$ python -q
>>> import numpy as np
>>> np.set_printoptions(precision=2, suppress=True, linewidth=140)
>>> F = np.load("dump.npy")
>>> print(F)
[[ 0  8 -3 -5  4  5 -5]
 [-8  0  0 -7 -4 -4 -4]
 [ 3  0  0 -1 -3  0 -7]
 [ 5  7  1  0  2 -2 -3]
 [-4  4  3 -2  0 -3 -1]
 [-5  4  0  2  3  0 -1]
 [ 5  4  7  3  1  1  0]]
>>> t = np.radians(45)
>>> r_ = np.eye(7)
>>> r_[5, 5] = r_[4, 4] = np.cos(t)
>>> r_[5, 4], r_[4, 5] = -np.sin(t), np.sin(t)
>>> print(r_)
[[ 1.    0.    0.    0.    0.    0.    0.  ]
 [ 0.    1.    0.    0.    0.    0.    0.  ]
 [ 0.    0.    1.    0.    0.    0.    0.  ]
 [ 0.    0.    0.    1.    0.    0.    0.  ]
 [ 0.    0.    0.    0.    0.71  0.71  0.  ]
 [ 0.    0.    0.    0.   -0.71  0.71  0.  ]
 [ 0.    0.    0.    0.    0.    0.    1.  ]]
>>> B = F @ r_.T
>>> print(np.allclose(F @ F.T, B @ B.T))
True
>>> print(round(float(np.linalg.det(r_)), 2), round(np.trace(r_), 2))
1.0 6.41
>>> print(np.round(np.linalg.svd(F, compute_uv=False), 2) + 0, np.round(np.linalg.svd(B, compute_uv=False), 2) + 0)
[15.44 15.44  9.55  9.55  4.27  4.27  0.  ] [15.44 15.44  9.55  9.55  4.27  4.27  0.  ]
>>> print(np.linalg.svd(r_, compute_uv=False))
[1. 1. 1. 1. 1. 1. 1.]
>>> print(np.round(r_ @ r_.T, 2) + 0)
[[1. 0. 0. 0. 0. 0. 0.]
 [0. 1. 0. 0. 0. 0. 0.]
 [0. 0. 1. 0. 0. 0. 0.]
 [0. 0. 0. 1. 0. 0. 0.]
 [0. 0. 0. 0. 1. 0. 0.]
 [0. 0. 0. 0. 0. 1. 0.]
 [0. 0. 0. 0. 0. 0. 1.]]
>>> print(np.linalg.norm(r_, axis=0))
[1. 1. 1. 1. 1. 1. 1.]
>>> print(np.linalg.pinv(r_))
[[ 1.    0.    0.    0.    0.    0.    0.  ]
 [ 0.    1.    0.    0.    0.    0.    0.  ]
 [ 0.    0.    1.    0.    0.    0.    0.  ]
 [ 0.    0.    0.    1.    0.    0.    0.  ]
 [ 0.    0.    0.    0.    0.71 -0.71  0.  ]
 [ 0.    0.    0.    0.    0.71  0.71  0.  ]
 [ 0.    0.    0.    0.    0.    0.    1.  ]]
>>> print(np.allclose(F @ F.T, F.T @ F))
True
>>> F.inv()
Traceback (most recent call last):
  File "<python-input-18>", line 1, in <module>
    F.inv()
    ^^^^^
AttributeError: 'numpy.ndarray' object has no attribute 'inv'
>>> print((F - F.T) / 2)
[[ 0.  8. -3. -5.  4.  5. -5.]
 [-8.  0.  0. -7. -4. -4. -4.]
 [ 3.  0.  0. -1. -3.  0. -7.]
 [ 5.  7.  1.  0.  2. -2. -3.]
 [-4.  4.  3. -2.  0. -3. -1.]
 [-5.  4.  0.  2.  3.  0. -1.]
 [ 5.  4.  7.  3.  1.  1.  0.]]
>>> np.linalg.determinant(F)
Traceback (most recent call last):
  File "<python-input-20>", line 1, in <module>
    np.linalg.determinant(F)
    ^^^^^^^^^^^^^^^^^^^^^
AttributeError: module 'numpy.linalg' has no attribute 'determinant'
>>> print(np.allclose(F, F.T))
False
>>> print(np.trace(F))
0
>>> print(F @ F)
[[-164  -19  -28  -66  -23  -39   -5]
 [ -19 -161  -23   28  -62  -18   69]
 [ -28  -23  -68  -30    3   19   -9]
 [ -66   28  -30  -92  -20  -12  -60]
 [ -23  -62    3  -20  -55  -33   -8]
 [ -39  -18   19  -12  -33  -55    0]
 [  -5   69   -9  -60   -8    0 -101]]
>>> rng = np.random.default_rng(13)
>>> idx = rng.permutation(7)
>>> print(idx)
[3 0 2 6 5 1 4]
>>> B = F[idx][:, idx]
>>> print(B)
[[ 0  5  1 -3 -2  7  2]
 [-5  0 -3 -5  5  8  4]
 [-1  3  0 -7  0  0 -3]
 [ 3  5  7  0  1  4  1]
 [ 2 -5  0 -1  0  4  3]
 [-7 -8  0 -4 -4  0 -4]
 [-2 -4  3 -1 -3  4  0]]
>>> print(np.round(np.sort(np.abs(np.linalg.eigvals(B))), 2) + 0)
[ 0.    4.27  4.27  9.55  9.55 15.44 15.44]
>>> B = F / np.linalg.norm(F, axis=1, keepdims=True)
>>> G = B @ B.T
>>> print(G[2])
[ 0.27  0.22  1.    0.38 -0.05 -0.31  0.11]
>>> print(round(np.degrees(np.arccos(np.clip(G[2, 5], -1, 1))), 2))
108.1
>>> mat = np.array([[4, 3, 3, 2, 6, 5, 3],
...     [3, 0, 2, 4, 3, 1, 3],
...     [3, 2, 6, 6, 1, 1, 0],
...     [2, 4, 6, 2, 6, 1, 3],
...     [6, 3, 1, 6, 0, 2, 0],
...     [5, 1, 1, 1, 2, 0, 4],
...     [3, 3, 0, 3, 0, 4, 6]])
>>> B = mat / np.sqrt((mat ** 2).mean(axis=1, keepdims=True))
>>> print(B[2])
[0.85 0.57 1.7  1.7  0.28 0.28 0.  ]
>>> print(np.linalg.norm(B, axis=1))
[2.65 2.65 2.65 2.65 2.65 2.65 2.65]
>>> print(np.linalg.matrix_rank(mat - mat.mean(axis=1, keepdims=True)))
6
>>> q, vecs = np.linalg.qr(mat[:, :6])[0], np.linalg.qr(mat[:, 6:])[0]
>>> sigma = np.linalg.svd(q.T @ vecs, compute_uv=False)
>>> print(np.degrees(np.arccos(sigma.clip(0, 1))))
[35.]
>>> print(round(np.linalg.norm(mat), 2))
23.71
>>> print(mat.mean(axis=0))
[3.71 2.29 2.71 3.43 2.57 2.   2.71]
>>> print(mat.sum(axis=0))
[26 16 19 24 18 14 19]
>>> np.zeros(7, 7)
Traceback (most recent call last):
  File "<python-input-45>", line 1, in <module>
    np.zeros(7, 7)
    ~~~~~~~~^^^^^^
TypeError: Cannot interpret '7' as a data type
>>> print(mat.shape)
(7, 7)
>>> print(mat - mat[0])
[[ 0  0  0  0  0  0  0]
 [-1 -3 -1  2 -3 -4  0]
 [-1 -1  3  4 -5 -4 -3]
 [-2  1  3  0  0 -4  0]
 [ 2  0 -2  4 -6 -3 -3]
 [ 1 -2 -2 -1 -4 -5  1]
 [-1  0 -3  1 -6 -1  3]]
